>>> import numpy as np
>>> import numpy.linalg as la
>>> np.set_printoptions(precision=2, suppress=True, linewidth=160)
>>> F = np.load("layer4.npy")
>>> F
array([[-0.51, -0.5 ,  0.43, -0.62,  0.45,  0.54,  0.42],
       [ 1.47,  0.38,  1.1 ,  1.16, -2.31, -1.05,  2.19],
       [ 0.7 , -0.28,  1.54,  0.28, -1.54, -0.28,  2.52],
       [ 0.97,  0.14,  0.97,  0.7 , -1.63, -0.64,  1.8 ],
       [-0.59,  0.06, -0.91, -0.34,  1.13,  0.32, -1.56]])
>>> U, s, VT = la.svd(F)
>>> s.round(2) + 0
array([6.34, 1.81, 0.  , 0.  , 0.  ])
>>> np.argmax(s[:-1] / (s[1:] + 1e-6)) + 1
np.int64(2)
>>> Y = U[:, :2] @ np.diag(s[:2]) @ VT[:2]
>>> Y
array([[-0.51, -0.5 ,  0.43, -0.62,  0.45,  0.54,  0.42],
       [ 1.47,  0.38,  1.1 ,  1.16, -2.31, -1.05,  2.19],
       [ 0.7 , -0.28,  1.54,  0.28, -1.54, -0.28,  2.52],
       [ 0.97,  0.14,  0.97,  0.7 , -1.63, -0.64,  1.8 ],
       [-0.59,  0.06, -0.91, -0.34,  1.13,  0.32, -1.56]])
>>> round(float(la.norm(F - Y) / la.norm(F)), 2)
0.0
>>> la.matrix_rank(Y)
np.int64(2)
>>> la.matrix_rank(F, rtol=0.05)
np.int64(2)
>>> J = np.load("case14.npy")
>>> J
array([[  29,    5,    1,    7,    2,    2,   36],
       [   5,   99, -131,   16,  -41,   84,   14],
       [   1, -131,  187,  -54,   49, -134,  -18],
       [   7,   16,  -54,  106,   13,   79,   36],
       [   2,  -41,   49,   13,   21,  -23,    4],
       [   2,   84, -134,   79,  -23,  114,   26],
       [  36,   14,  -18,   36,    4,   26,   52]])
>>> U, s, VT = la.svd(J)
>>> s.round(2) + 0
array([415.9 , 128.21,  63.89,   0.  ,   0.  ,   0.  ,   0.  ])
>>> Y = U[:, :3] @ np.diag(s[:3]) @ VT[:3]
>>> np.round(la.norm(J - Y) / la.norm(J), 2)
np.float64(0.0)
>>> np.round(la.norm(J - Y, 2), 2), round(s[3], 2)
(np.float64(0.0), np.float64(0.0))
>>> Y
array([[  29.,    5.,    1.,    7.,    2.,    2.,   36.],
       [   5.,   99., -131.,   16.,  -41.,   84.,   14.],
       [   1., -131.,  187.,  -54.,   49., -134.,  -18.],
       [   7.,   16.,  -54.,  106.,   13.,   79.,   36.],
       [   2.,  -41.,   49.,   13.,   21.,  -23.,    4.],
       [   2.,   84., -134.,   79.,  -23.,  114.,   26.],
       [  36.,   14.,  -18.,   36.,    4.,   26.,   52.]])
>>> round(np.abs(J - Y).max(), 2)
np.float64(0.0)
>>> ev, V = la.eigh(J)
>>> np.abs(V[:, -1]).round(6).argmax()
np.int64(2)
>>> np.abs(V[:, -1])
array([0.02, 0.45, 0.66, 0.27, 0.15, 0.51, 0.11])
>>> np.unique(ev.round(6) + 0, return_counts=True)[1]
array([4, 1, 1, 1])
>>> np.round(la.eigvalsh(J @ J), 2) + 0
array([     0.  ,      0.  ,      0.  ,      0.  ,   4081.72,  16437.68, 172974.6 ])
>>> np.round(V.T @ J @ V, 2) + 0
array([[  0.  ,   0.  ,   0.  ,   0.  ,   0.  ,   0.  ,   0.  ],
       [  0.  ,   0.  ,   0.  ,   0.  ,   0.  ,   0.  ,   0.  ],
       [  0.  ,   0.  ,   0.  ,   0.  ,   0.  ,   0.  ,   0.  ],
       [  0.  ,   0.  ,   0.  ,   0.  ,   0.  ,   0.  ,   0.  ],
       [  0.  ,   0.  ,   0.  ,   0.  ,  63.89,   0.  ,   0.  ],
       [  0.  ,   0.  ,   0.  ,   0.  ,   0.  , 128.21,   0.  ],
       [  0.  ,   0.  ,   0.  ,   0.  ,   0.  ,   0.  , 415.9 ]])
>>> la.eigvalsh(J + -3 * np.eye(7))
array([ -3.  ,  -3.  ,  -3.  ,  -3.  ,  60.89, 125.21, 412.9 ])
>>> np.round(la.svd(J, compute_uv=False), 2) + 0
array([415.9 , 128.21,  63.89,   0.  ,   0.  ,   0.  ,   0.  ])
>>> V @ np.diag(ev) @ V.T
array([[  29.,    5.,    1.,    7.,    2.,    2.,   36.],
       [   5.,   99., -131.,   16.,  -41.,   84.,   14.],
       [   1., -131.,  187.,  -54.,   49., -134.,  -18.],
       [   7.,   16.,  -54.,  106.,   13.,   79.,   36.],
       [   2.,  -41.,   49.,   13.,   21.,  -23.,    4.],
       [   2.,   84., -134.,   79.,  -23.,  114.,   26.],
       [  36.,   14.,  -18.,   36.,    4.,   26.,   52.]])
>>> np.round(V.T @ V, 2) + 0
array([[1., 0., 0., 0., 0., 0., 0.],
       [0., 1., 0., 0., 0., 0., 0.],
       [0., 0., 1., 0., 0., 0., 0.],
       [0., 0., 0., 1., 0., 0., 0.],
       [0., 0., 0., 0., 1., 0., 0.],
       [0., 0., 0., 0., 0., 1., 0.],
       [0., 0., 0., 0., 0., 0., 1.]])
>>> J.sum(axis=0)
array([  82,   46, -100,  203,   25,  148,  150])
>>> J.mean(axis=0)
array([ 11.71,   6.57, -14.29,  29.  ,   3.57,  21.14,  21.43])
>>> la.matrix_rank(J)
np.int64(3)
>>> np.unravel_index(np.abs(J).argmax(), J.shape)
(np.int64(2), np.int64(2))
>>> np.diff(J, axis=0)
array([[ -24,   94, -132,    9,  -43,   82,  -22],
       [  -4, -230,  318,  -70,   90, -218,  -32],
       [   6,  147, -241,  160,  -36,  213,   54],
       [  -5,  -57,  103,  -93,    8, -102,  -32],
       [   0,  125, -183,   66,  -44,  137,   22],
       [  34,  -70,  116,  -43,   27,  -88,   26]])
>>> J.sum(axis=1)
array([  82,   46, -100,  203,   25,  148,  150])
>>> np.count_nonzero(J)
np.int64(49)
>>> Y = J / la.norm(J, axis=1, keepdims=True)
>>> G = Y @ Y.T
>>> np.argwhere(np.triu(np.abs(G) > 0.95, 1))
array([[1, 2],
       [2, 5]])
>>> (G - 2 * np.eye(7)).round(6).argmax(axis=1)
array([6, 5, 4, 5, 2, 1, 0])
>>> (np.abs(G) > 0.9).astype(int)
array([[1, 0, 0, 0, 0, 0, 0],
       [0, 1, 1, 0, 1, 1, 0],
       [0, 1, 1, 0, 0, 1, 0],
       [0, 0, 0, 1, 0, 0, 0],
       [0, 1, 0, 0, 1, 0, 0],
       [0, 1, 1, 0, 0, 1, 0],
       [0, 0, 0, 0, 0, 0, 1]])
>>> G[3]
array([ 0.35,  0.6 , -0.7 ,  1.  , -0.31,  0.84,  0.77])
>>> np.round(np.degrees(np.arccos(np.clip(G[3, 1], -1, 1))), 2)
np.float64(53.11)
